$ python -q
>>> import numpy as np
>>> np.set_printoptions(precision=2, suppress=True, linewidth=140, sign=" ")
>>> def rd(a):
...     return np.round(a, 2) + 0
... 
>>> feats = np.loadtxt("case12.csv", delimiter=",")
>>> feats
array([[ 0.5, -0.7,  1.7, -0.6,  0.6],
       [-0.4,  0.5,  0.8,  0.9,  1.2],
       [ 1.7, -0.3, -0.2,  0. ,  0.1],
       [ 0.6, -0.9, -0.2, -1.7,  0.6],
       [ 0.3,  0.5,  1.6,  0.1, -0.4],
       [-0.3,  1.9, -0.3,  1. , -1. ],
       [-0.1,  1.3, -0.3,  1.2, -1.5],
       [-1.2,  1.2,  2.1,  0.2,  1. ],
       [ 1.7, -0.6, -1.7, -0.8,  1.7],
       [ 0.4, -0.5, -0.2,  1.2, -0.9],
       [ 1. , -0.8,  0.9, -1.4,  1.1],
       [ 0.5,  1.8,  0.7, -1.6,  0.1],
       [-1.2, -0.9, -0.4, -2.6,  1.2],
       [ 0.6, -0.3, -0.3,  1.4,  2.3],
       [-0.4,  1.5,  0.2,  0.3,  0.2],
       [ 1.8,  0. ,  0.5,  1.6, -0.9],
       [-0.3,  1.3, -1. ,  0. ,  2. ],
       [ 0. , -0.3,  0.3, -0.1, -0.3],
       [-1.6,  1.8, -0.3, -0.1, -1.7],
       [23. ,  4. ,  1. , 11. ,  4. ],
       [-0.9,  0.3, -1. , -1.2,  1.6],
       [-0.1,  1.3, -0.2,  1.6,  1.3],
       [ 1.5, -0.6,  0. , -0.7, -0.9],
       [ 0.1, -0.3,  0.5,  1. ,  0.1],
       [ 0. ,  1.6,  0.3,  0.1, -0.4],
       [-0.8,  0. ,  1.5, -1.1, -1.2],
       [-0.1,  0.5,  0. ,  1.8,  0. ],
       [ 0.6,  0.3, -0.6,  1. ,  1. ],
       [ 1.1, -1.3, -1. , -0.2, -0.6],
       [ 0.3, -0.2,  1.9, -2.2,  0.5],
       [-0.4,  1.3, -1. , -0.7,  1.1],
       [ 1.1,  1.3,  0.6,  0.9, -0.4],
       [ 1.5, -0.7, -0.5,  0.6, -0.5],
       [ 1.7, -0.5,  0.4, -1.6, -0.9],
       [-0.7, -0.1,  1.8, -1.5,  0.5]])
>>> # row 19 is much longer than the rest
>>> hat = feats @ np.linalg.solve(feats.T @ feats, feats.T)
>>> np.linalg.matrix_rank(np.eye(35) - hat)
np.int64(30)
>>> rd(np.trace(hat))
np.float64(5.0)
>>> rd(hat @ feats[:, 3])
array([-0.6,  0.9,  0. , -1.7,  0.1,  1. ,  1.2,  0.2, -0.8,  1.2, -1.4, -1.6, -2.6,  1.4,  0.3,  1.6,  0. , -0.1, -0.1, 11. , -1.2,  1.6,
       -0.7,  1. ,  0.1, -1.1,  1.8,  1. , -0.2, -2.2, -0.7,  0.9,  0.6, -1.6, -1.5])
>>> np.allclose(hat @ hat, hat)
True
>>> Xc = (feats - feats.mean(axis=0)) / feats.std(axis=0)
>>> rd(Xc.std(axis=0))
array([ 1.,  1.,  1.,  1.,  1.])
>>> beta = np.linalg.lstsq(np.delete(Xc, 4, axis=1), Xc[:, 4])[0]
>>> rd(1 - np.var(Xc[:, 4] - np.delete(Xc, 4, axis=1) @ beta))
np.float64(0.27)
>>> rd(beta)
array([ 0.63,  0.05, -0.13, -0.17])
>>> Z = feats[[6, 16]].astype(float)
>>> for _ in range(3):
...     labels = np.linalg.norm(feats[:, None] - Z, axis=-1).argmin(axis=1)
...     Z = np.array([feats[labels == j].mean(axis=0) for j in range(2)])
... 
>>> labels
array([ 1,  1,  0,  1,  1,  1,  0,  1,  1,  0,  1,  1,  1,  1,  1,  0,  1,  1,  1,  0,  1,  1,  0,  1,  1,  1,  0,  1,  1,  1,  1,  0,  0,
        1,  1])
>>> rd(Z)
array([[ 3.42,  0.56,  0.1 ,  1.96, -0.11],
       [ 0.03,  0.32,  0.26, -0.38,  0.45]])
>>> rd(Z[1] - Z[0])
array([-3.4 , -0.23,  0.16, -2.33,  0.56])
>>> left, sv, vt = np.linalg.svd(Z, full_matrices=False)
>>> rd(sv / sv[0])
array([ 1.  ,  0.18])
>>> np.abs(left[:, 0]).round(6).argmax()
np.int64(0)
>>> rd(sv)
array([ 3.99,  0.71])
>>> J = np.abs(np.array([[2, 0, 2, 0, 0, 2, 2, 0],
...     [0, 2, 0, 0, 1, 1, 0, 1],
...     [2, 2, 0, 0, 0, 0, 2, 2],
...     [1, 2, 1, 1, 2, 1, 0, 2],
...     [2, 0, 2, 0, 2, 0, 1, 0],
...     [1, 0, 0, 0, 0, 0, 0, 1],
...     [0, 0, 2, 2, 1, 1, 2, 0],
...     [1, 1, 0, 1, 0, 2, 1, 1]])) + np.eye(8)
>>> J = J / J.sum(axis=1, keepdims=True)
>>> rd(J)
array([[ 0.33,  0.  ,  0.22,  0.  ,  0.  ,  0.22,  0.22,  0.  ],
       [ 0.  ,  0.5 ,  0.  ,  0.  ,  0.17,  0.17,  0.  ,  0.17],
       [ 0.22,  0.22,  0.11,  0.  ,  0.  ,  0.  ,  0.22,  0.22],
       [ 0.09,  0.18,  0.09,  0.18,  0.18,  0.09,  0.  ,  0.18],
       [ 0.25,  0.  ,  0.25,  0.  ,  0.38,  0.  ,  0.12,  0.  ],
       [ 0.33,  0.  ,  0.  ,  0.  ,  0.  ,  0.33,  0.  ,  0.33],
       [ 0.  ,  0.  ,  0.22,  0.22,  0.11,  0.11,  0.33,  0.  ],
       [ 0.12,  0.12,  0.  ,  0.12,  0.  ,  0.25,  0.12,  0.25]])
>>> B = np.linalg.inv(J)
>>> rd(np.linalg.cond(J))
np.float64(41.09)
>>> rd(np.linalg.det(J) * B)
array([[ 0.,  0.,  0.,  0.,  0.,  0.,  0.,  0.],
       [ 0.,  0.,  0.,  0.,  0.,  0.,  0.,  0.],
       [ 0.,  0.,  0.,  0.,  0.,  0.,  0.,  0.],
       [ 0.,  0.,  0.,  0.,  0.,  0.,  0.,  0.],
       [ 0.,  0.,  0.,  0.,  0.,  0.,  0.,  0.],
       [ 0.,  0.,  0.,  0.,  0.,  0.,  0.,  0.],
       [ 0.,  0.,  0.,  0.,  0.,  0.,  0.,  0.],
       [ 0.,  0.,  0.,  0.,  0.,  0.,  0.,  0.]])
>>> np.allclose(B, J.T)
False
>>> J.sum(axis=1)
array([ 1.,  1.,  1.,  1.,  1.,  1.,  1.,  1.])
>>> rd(np.linalg.matrix_power(J, 2))
array([[ 0.23,  0.05,  0.15,  0.05,  0.02,  0.17,  0.2 ,  0.12],
       [ 0.12,  0.27,  0.04,  0.02,  0.15,  0.18,  0.04,  0.18],
       [ 0.13,  0.16,  0.11,  0.08,  0.06,  0.17,  0.18,  0.12],
       [ 0.17,  0.17,  0.09,  0.06,  0.13,  0.14,  0.09,  0.16],
       [ 0.23,  0.06,  0.2 ,  0.03,  0.15,  0.07,  0.2 ,  0.06],
       [ 0.26,  0.04,  0.07,  0.04,  0.  ,  0.27,  0.12,  0.19],
       [ 0.13,  0.09,  0.15,  0.11,  0.12,  0.09,  0.17,  0.13],
       [ 0.17,  0.12,  0.07,  0.08,  0.06,  0.22,  0.1 ,  0.19]])
>>> rd(J @ np.ones(8))
array([ 1.,  1.,  1.,  1.,  1.,  1.,  1.,  1.])
>>> pr = np.eye(8)[3]
>>> for _ in range(7):
...     pr = pr @ J
...     print(pr.round(2))
... 
[ 0.09  0.18  0.09  0.18  0.18  0.09  0.    0.18]
[ 0.17  0.17  0.09  0.06  0.13  0.14  0.09  0.16]
[ 0.18  0.13  0.1   0.05  0.1   0.17  0.12  0.15]
[ 0.19  0.12  0.11  0.05  0.08  0.17  0.13  0.15]
[ 0.19  0.11  0.11  0.06  0.07  0.17  0.14  0.15]
[ 0.19  0.11  0.11  0.06  0.07  0.18  0.14  0.15]
[ 0.19  0.11  0.11  0.06  0.07  0.18  0.14  0.15]
